$ python -q
>>> import numpy as np
>>> np.set_printoptions(precision=2, suppress=True, linewidth=160)
>>> arr = np.load("test11.npy")
>>> arr
array([[ 0.54,  0.89,  0.74],
       [-0.05, -0.12, -0.08],
       [ 0.34,  0.69,  0.51],
       [ 0.72,  0.97,  0.89],
       [-0.5 , -0.87, -0.71],
       [ 0.83,  0.99,  0.96],
       [ 0.46,  0.83,  0.66],
       [-0.15, -0.35, -0.24],
       [ 0.1 ,  0.24,  0.16],
       [ 0.72,  0.97,  0.89],
       [-0.42, -0.79, -0.62],
       [ 0.64,  0.95,  0.83],
       [-0.38, -0.74, -0.56],
       [-0.29, -0.62, -0.45],
       [-0.15, -0.35, -0.24],
       [-0.2 , -0.45, -0.31],
       [-0.5 , -0.87, -0.71],
       [-0.29, -0.62, -0.45],
       [ 0.57,  0.92,  0.78],
       [-0.34, -0.69, -0.51],
       [-0.38, -0.74, -0.56]])
>>> # row 9 repeats row 3
>>> print(np.round(np.linalg.norm(arr, 2) / np.linalg.norm(arr), 2))
1.0
>>> np.linalg.matrix_rank(arr, rtol=0.1)
np.int64(1)
>>> round(np.log10(np.linalg.cond(arr)))
2
>>> np.linalg.cond(arr) > 100
np.True_
>>> Q, r_ = np.linalg.qr(arr)
>>> round(float(abs(r_[0, 0])), 2), round(float(np.linalg.norm(arr[:, 0])), 2)
(2.1, 2.1)
>>> data = np.load("layer18.npy")
>>> data
array([[-1, -1],
       [-1, -1]])
>>> # rows 0 and 1 are equal
>>> proj = np.triu(np.array([[0, 2], [0, 3]]), 1) + np.eye(2)
>>> B = proj @ data @ np.linalg.inv(proj)
>>> np.round(np.linalg.det(B), 2)
np.float64(-0.0)
>>> proj @ data - data @ proj
array([[-2.,  0.],
       [ 0.,  2.]])
>>> J = np.load("sample13.npy")
>>> J
array([[-2, -2,  2,  2],
       [ 1,  1,  1, -2],
       [-1, -2,  2,  0],
       [ 0, -2,  1,  0]])
>>> Q, vecs = np.linalg.qr(J[:, :2])[0], np.linalg.qr(J[:, 2:])[0]
>>> s = np.linalg.svd(Q.T @ vecs, compute_uv=False)
>>> (s > 0.9).sum()
np.int64(1)
>>> B = np.array([[0, 3], [2, 8], [7, 1], [2, 8]])
>>> B.T @ J.T
array([[ 14,   5,  10,   3],
       [ -4,  -4, -17, -15]])
>>> np.vstack([J, B.T]).shape
(6, 4)
>>> np.einsum("ik,kj->ji", J, B)
array([[ 14,   5,  10,   3],
       [ -4,  -4, -17, -15]])
>>> np.einsum("ik,kj->ij", J, B)
array([[ 14,  -4],
       [  5,  -4],
       [ 10, -17],
       [  3, -15]])
>>> np.linalg.matrix_rank(J @ B)
np.int64(2)
>>> J @ B
array([[ 14,  -4],
       [  5,  -4],
       [ 10, -17],
       [  3, -15]])
>>> np.linalg.matrix_rank(np.vstack([J, B.T]))
np.int64(4)
>>> B = np.array([[9, 5], [2, 7]])
>>> C = np.kron(B, J)
>>> C.shape
(8, 8)
>>> F = np.load("x.npy")
>>> print(F)
[[  2.26  16.18 -11.53]
 [ 18.03  -6.51  -5.7 ]
 [-11.17 -10.55  12.81]
 [ 17.68  -8.26  -4.38]
 [-17.32  -0.81   9.97]
 [-17.28   9.48   3.39]
 [ 10.06 -16.53   5.03]
 [-18.06   2.59   8.2 ]
 [-17.85   7.57   4.92]
 [ 12.86 -15.09   2.59]
 [-16.46  -3.08  10.94]
 [ -6.7   17.34  -7.38]
 [-10.36  16.42  -4.8 ]
 [ -2.96  17.38  -9.45]
 [-17.41   9.11   3.7 ]]
>>> np.round(np.trace(np.linalg.pinv(F) @ F), 2)
np.float64(2.0)
>>> np.linalg.lstsq(F[:-1].T, F[-1])[2]
np.int32(2)
>>> np.unique(F.round(6), axis=0).shape
(15, 3)
>>> np.abs(np.diag(np.linalg.qr(F)[1])) > 1e-9
array([ True,  True, False])
>>> gram = np.cov(F, rowvar=False)
>>> np.argsort(-F.std(axis=0).round(6), kind="stable")
array([0, 1, 2])
>>> F.std(axis=0)
array([13.27, 11.61,  7.57])
>>> np.median(F, axis=0)
array([-10.36,   2.59,   3.39])
>>> np.round(np.linalg.eigvalsh(data).min(), 2)
np.float64(-2.0)
>>> X = 0.9 ** np.abs(np.subtract.outer(np.arange(2), np.arange(2)))
>>> X
array([[1. , 0.9],
       [0.9, 1. ]])
>>> left, s, Vt = np.linalg.svd(X)
>>> s
array([1.9, 0.1])
>>> B = left[:, :1] @ np.diag(s[:1]) @ Vt[:1]
>>> B
array([[0.95, 0.95],
       [0.95, 0.95]])
>>> np.linalg.matrix_rank(X, rtol=0.05)
np.int64(2)
>>> round(np.linalg.norm(X - B) / np.linalg.norm(X), 2)
np.float64(0.05)
>>> print(round(np.log10(np.linalg.cond(X))))
1
>>> print(np.abs(np.linalg.svd(X)[2][-1]))
[0.71 0.71]
>>> np.linalg.matrix_rank(X, rtol=0.1)
np.int64(1)
>>> B = np.linalg.inv(X)
>>> np.linalg.inv(B)
array([[1. , 0.9],
       [0.9, 1. ]])
>>> print(np.linalg.det(X) * B)
[[ 1.  -0.9]
 [-0.9  1. ]]
>>> round(np.linalg.slogdet(X)[0], 2)
np.float64(1.0)
>>> round(float(np.linalg.cond(X)), 2)
19.0
>>> np.round(X @ B, 2) + 0
array([[1., 0.],
       [0., 1.]])
>>> theta = np.radians(180)
>>> r_ = np.eye(2)
>>> r_[0, 0] = r_[1, 1] = np.cos(theta)
>>> r_[0, 1], r_[1, 0] = -np.sin(theta), np.sin(theta)
>>> r_.round(2) + 0
array([[-1.,  0.],
       [ 0., -1.]])
>>> B = X @ r_.T
>>> print(np.allclose(np.linalg.norm(X, axis=1), np.linalg.norm(B, axis=1)))
True
>>> print(round(float(np.linalg.det(r_)), 2), np.trace(r_))
1.0 -2.0
>>> Q, vecs = np.linalg.qr(X[:, :1])[0], np.linalg.qr(X[:, 1:])[0]
>>> s = np.linalg.svd(Q.T @ vecs, compute_uv=False)
>>> print(s)
[0.99]
>>> M = np.array([[0, 0, 1, 0], [0, 0, 1, 0], [1, 1, 0, 1], [0, 0, 1, 0]])
>>> # columns 0 and 1 are equal
>>> evals, vecs = np.linalg.eigh(M)
>>> print(np.unique(evals.round(6) + 0, return_counts=True)[1])
[1 2 1]
>>> print(np.round(vecs @ np.diag(evals) @ vecs.T, 2) + 0)
[[0. 0. 1. 0.]
 [0. 0. 1. 0.]
 [1. 1. 0. 1.]
 [0. 0. 1. 0.]]
>>> (evals > 1e-8).sum(), (evals < -1e-8).sum()
(np.int64(1), np.int64(1))
>>> np.round(np.linalg.eigvalsh(M @ M), 2) + 0
array([0., 0., 3., 3.])
>>> np.linalg.eigvalsh(M + -1 * np.eye(4))
array([-2.73, -1.  , -1.  ,  0.73])
>>> print(np.abs(vecs[:, -1]).round(6).argmax())
2
>>> rng = np.random.default_rng(6520)
>>> z = rng.permutation(4)
>>> print(z)
[1 3 2 0]
>>> B = M[z][:, z]
>>> np.round(np.sort(np.abs(np.linalg.eigvals(B))), 2) + 0
array([0.  , 0.  , 1.73, 1.73])
>>> np.diag(B)
array([0, 0, 0, 0])
>>> np.allclose(B, M)
True
>>> np.trace(B)
np.int64(0)
>>> M.sum(axis=0)
array([1, 1, 3, 1])
>>> np.trace(M @ M @ M) // 6
np.int64(0)
>>> M @ M
array([[1, 1, 0, 1],
       [1, 1, 0, 1],
       [0, 0, 3, 0],
       [1, 1, 0, 1]])
>>> Lm = np.diag(M.sum(axis=1)) - M
>>> print(np.round(np.linalg.eigvalsh(Lm), 2) + 0)
[0. 1. 1. 4.]
>>> rk = np.linalg.matrix_rank(M)
>>> print(rk)
2
>>> N = np.linalg.svd(M)[2][rk:].T
>>> print([int(np.linalg.matrix_rank(M[:i])) for i in range(1, len(M) + 1)])
[1, 1, 2, 2]
>>> [int(np.linalg.matrix_rank(np.delete(M, i, axis=0))) for i in range(4)]
[2, 2, 1, 2]
>>> [int(np.linalg.matrix_rank(M[:, :j + 1])) for j in range(4)]
[1, 1, 2, 2]
>>> print(N @ N.T)
[[ 0.67 -0.33  0.   -0.33]
 [-0.33  0.67  0.   -0.33]
 [ 0.    0.    0.    0.  ]
 [-0.33 -0.33  0.    0.67]]
>>> np.round(M @ N, 2) + 0
array([[0., 0.],
       [0., 0.],
       [0., 0.],
       [0., 0.]])
>>> np.allclose(M @ N, 0)
True
>>> W0 = np.array([[0, -3, -5], [0, 0, -1], [0, 0, 0]])
>>> np.prod(np.diag(W0)), round(np.linalg.det(W0), 2)
(np.int64(0), np.float64(0.0))
>>> np.linalg.matrix_power(W0 - np.diag(np.diag(W0)), 3)
array([[0, 0, 0],
       [0, 0, 0],
       [0, 0, 0]])
>>> print(np.linalg.matrix_rank(W0 - W0[0, 0] * np.eye(3)))
2
>>> left, s, Vt = np.linalg.svd(W0)
>>> np.argmax(s[:-1] / (s[1:] + 1e-6)) + 1
np.int64(2)
>>> B = left[:, :2] @ np.diag(s[:2]) @ Vt[:2]
>>> print(B.round(2) + 0)
[[ 0. -3. -5.]
 [ 0.  0. -1.]
 [ 0.  0.  0.]]
>>> round(float(np.linalg.norm(W0 - B, 2)), 2), s[2]
(0.0, np.float64(0.0))
>>> np.linalg.matrix_rank(W0, rtol=0.05)
np.int64(2)
>>> print(np.linalg.matrix_rank(B))
2
>>> f = np.array([-2, 1])
>>> np.polyval(f, F[3])
array([-34.36,  17.52,   9.77])
>>> print(np.round(W0 @ np.linalg.pinv(W0) @ W0, 2) + 0)
[[ 0. -3. -5.]
 [ 0.  0. -1.]
 [ 0.  0.  0.]]
>>> np.unique(W0.round(6), axis=0).shape
(3, 3)
>>> np.allclose(W0[:-1].T @ np.linalg.lstsq(W0[:-1].T, W0[-1])[0], W0[-1])
True
>>> rk = np.linalg.matrix_rank(W0)
>>> print(rk)
2
>>> N = np.linalg.svd(W0)[2][rk:].T
>>> N.shape
(3, 1)
>>> np.allclose(W0 @ N, 0)
True
>>> np.linalg.matrix_rank(W0.T @ W0), np.linalg.matrix_rank(W0 @ W0.T)
(np.int64(2), np.int64(2))
>>> E = np.load("block16.npy")
>>> E
array([[ 2.87,  3.27, -2.43],
       [-0.96,  2.2 , -0.36],
       [ 4.08,  2.39, -2.35],
       [ 1.06,  3.58, -2.23],
       [ 0.01,  2.53, -1.  ],
       [-0.58,  2.94, -1.96],
       [-2.08,  3.12, -1.9 ],
       [ 0.72,  4.24, -2.16],
       [ 3.28,  2.22, -1.36],
       [ 0.73,  3.19, -1.74],
       [ 0.75,  4.66, -2.74],
       [-1.11,  3.61, -1.61],
       [ 3.25,  2.75, -1.54],
       [ 0.14,  2.91, -1.6 ],
       [-0.25,  2.76, -1.74],
       [-1.  ,  1.66, -0.78],
       [ 0.88,  3.21, -1.81],
       [ 2.36,  4.34, -2.29],
       [ 1.16,  3.64, -2.08],
       [-0.07,  2.71, -1.22],
       [ 1.44,  1.23, -0.55],
       [ 2.02,  5.15, -2.97],
       [ 3.07,  2.57, -1.7 ],
       [ 3.15,  2.32, -2.01]])
>>> Q, vecs = np.linalg.qr(E[:, :2])[0], np.linalg.qr(E[:, 2:])[0]
>>> s = np.linalg.svd(Q.T @ vecs, compute_uv=False)
>>> np.degrees(np.arccos(s.clip(0, 1)))
array([9.45])
>>> s
array([0.99])
